% ipython --no-banner

In [1]: import numpy as np

In [2]: np.set_printoptions(precision=1, suppress=True, linewidth=100, floatmode="fixed")

In [3]: def rd(a):
   ...:     return np.round(a, 1) + 0
   ...: 

In [4]: arr = np.load("dump.npy")

In [5]: arr
Out[5]: 
array([[0.0, 1.0, 3.0, 2.0, 2.0],
       [1.0, 0.0, 0.0, 0.0, 0.0],
       [3.0, 0.0, 0.0, 0.0, 0.0],
       [2.0, 0.0, 0.0, 0.0, 0.0],
       [2.0, 0.0, 0.0, 0.0, 0.0]])

In [6]: rd(np.linalg.svd(arr, compute_uv=False))
Out[6]: array([4.2, 4.2, 0.0, 0.0, 0.0])

In [7]: arr.sum(axis=0)
Out[7]: array([8.0, 1.0, 3.0, 2.0, 2.0])

In [8]: arr.mean(axis=0)
Out[8]: array([1.6, 0.2, 0.6, 0.4, 0.4])

In [9]: arr.sum(axis=1)
Out[9]: array([8.0, 1.0, 3.0, 2.0, 2.0])

In [10]: arr.shape
Out[10]: (5, 5)

In [11]: np.linalg.matrix_rank(arr)
Out[11]: np.int64(2)

In [12]: np.unravel_index(np.abs(arr).argmax(), arr.shape)
Out[12]: (np.int64(0), np.int64(2))

In [13]: P = np.triu(np.array([[-1, -2, 2, -2, -2],
    ...:     [3, -1, -3, 0, -1],
    ...:     [0, -3, -2, 1, -3],
    ...:     [-2, 2, 2, 3, -3],
    ...:     [1, 0, 0, 1, 0]]), 1) + np.eye(5)

In [14]: other = P @ arr @ np.linalg.inv(P)

In [15]: rd(np.poly(other))
Out[15]: array([  1.0,   0.0, -18.0,   0.0,   0.0,   0.0])

In [16]: gram = arr.T @ arr

In [17]: gram
Out[17]: 
array([[18.0,  0.0,  0.0,  0.0,  0.0],
       [ 0.0,  1.0,  3.0,  2.0,  2.0],
       [ 0.0,  3.0,  9.0,  6.0,  6.0],
       [ 0.0,  2.0,  6.0,  4.0,  4.0],
       [ 0.0,  2.0,  6.0,  4.0,  4.0]])

In [18]: np.diag(gram)
Out[18]: array([18.0,  1.0,  9.0,  4.0,  4.0])

In [19]: np.linalg.matrix_rank(gram)
Out[19]: np.int64(2)

In [20]: (arr @ arr.T).shape
Out[20]: (5, 5)

In [21]: np.trace(gram), (arr ** 2).sum()
Out[21]: (np.float64(36.0), np.float64(36.0))

In [22]: vals, vecs = np.linalg.eigh(arr)

In [23]: vec = np.array([2, 3, -4, 2, 0])

In [24]: vec @ arr @ vec
Out[24]: np.float64(-20.0)

In [25]: rd(vecs * np.maximum(vals, 0) @ vecs.T)
Out[25]: 
array([[2.1, 0.5, 1.5, 1.0, 1.0],
       [0.5, 0.1, 0.4, 0.2, 0.2],
       [1.5, 0.4, 1.1, 0.7, 0.7],
       [1.0, 0.2, 0.7, 0.5, 0.5],
       [1.0, 0.2, 0.7, 0.5, 0.5]])

In [26]: data = np.load("mat.npy")

In [27]: data
Out[27]: 
array([[ 0.1, -2.0,  2.0],
       [-1.0, -1.9,  0.0],
       [ 0.0, -2.0,  2.1]])

In [28]: Uu, sig, Vh = np.linalg.svd(data)

In [29]: rd(sig)
Out[29]: array([4.3, 1.6, 0.1])

In [30]: other = Uu[:, :2] @ np.diag(sig[:2]) @ Vh[:2]

In [31]: rd(np.linalg.norm(data - other) / np.linalg.norm(data))
Out[31]: np.float64(0.0)

In [32]: [round(float(x), 1) for x in np.linalg.svd(data, compute_uv=False)[:3]]
Out[32]: [4.3, 1.6, 0.1]

In [33]: feats = np.load("w.npy")

In [34]: feats
Out[34]: 
array([[-2.0,  1.0,  1.0,  1.0,  1.0],
       [ 1.0, -2.0,  1.0,  1.0,  1.0],
       [ 1.0,  1.0, -2.0,  1.0,  1.0],
       [ 1.0,  1.0,  1.0, -2.0,  1.0],
       [ 1.0,  1.0,  1.0,  1.0, -2.0]])

In [35]: rd(np.linalg.norm(feats[4], 1)), rd(np.linalg.norm(feats[4], np.inf))
Out[35]: (np.float64(6.0), np.float64(2.0))

In [36]: rd(np.linalg.norm(feats, axis=0))
Out[36]: array([2.8, 2.8, 2.8, 2.8, 2.8])

In [37]: rd(np.linalg.norm(feats, "nuc"))
Out[37]: np.float64(14.0)

In [38]: rd(np.linalg.norm(feats, 2))
Out[38]: np.float64(3.0)

In [39]: feats[4] @ feats[1]
Out[39]: np.float64(-1.0)

In [40]: rd(np.linalg.norm(feats, 1)), rd(np.linalg.norm(feats, np.inf))
Out[40]: (np.float64(6.0), np.float64(6.0))

In [41]: rd(np.linalg.eigvals(feats))
Out[41]: array([-3.0,  2.0, -3.0, -3.0, -3.0])

In [42]: rd(np.linalg.eigvals(feats).sum().real)
Out[42]: np.float64(-10.0)

In [43]: [round(float(np.linalg.det(feats[:i, :i])), 2) + 0 for i in range(1, 6)]
Out[43]: [-2.0, 3.0, 0.0, -27.0, 162.0]

In [44]: rd(np.linalg.eigvalsh(feats).min())
Out[44]: np.float64(-3.0)

In [45]: np.all(np.linalg.eigvalsh(feats) > 0)
Out[45]: np.False_

In [46]: F = np.array([[1.0, 1.0, 0.0, 0.0],
    ...:     [2.0, 0.0, 0.0, 0.0],
    ...:     [0.0, 0.0, 4.0, 0.0],
    ...:     [0.0, 0.0, 5.0, 0.0]])

In [47]: np.argsort(-np.linalg.norm(F, axis=0).round(6), kind="stable")[:3]
Out[47]: array([2, 0, 1])

In [48]: np.linalg.matrix_rank(F, rtol=0.1)
Out[48]: np.int64(3)

In [49]: Uu, sig, Vh = np.linalg.svd(F)

In [50]: vecs = Vh[:(sig > 1e-8).sum()]

In [51]: rng = np.random.default_rng(40557)

In [52]: vec = F[0] + -1 * F[2] + rng.integers(2) * np.eye(4)[1]

In [53]: vec
Out[53]: array([ 1.0,  2.0, -4.0,  0.0])

In [54]: np.allclose(vecs.T @ vecs @ vec, vec)
Out[54]: True

In [55]: np.linalg.matrix_rank(np.vstack([F, vec]))
Out[55]: np.int64(3)
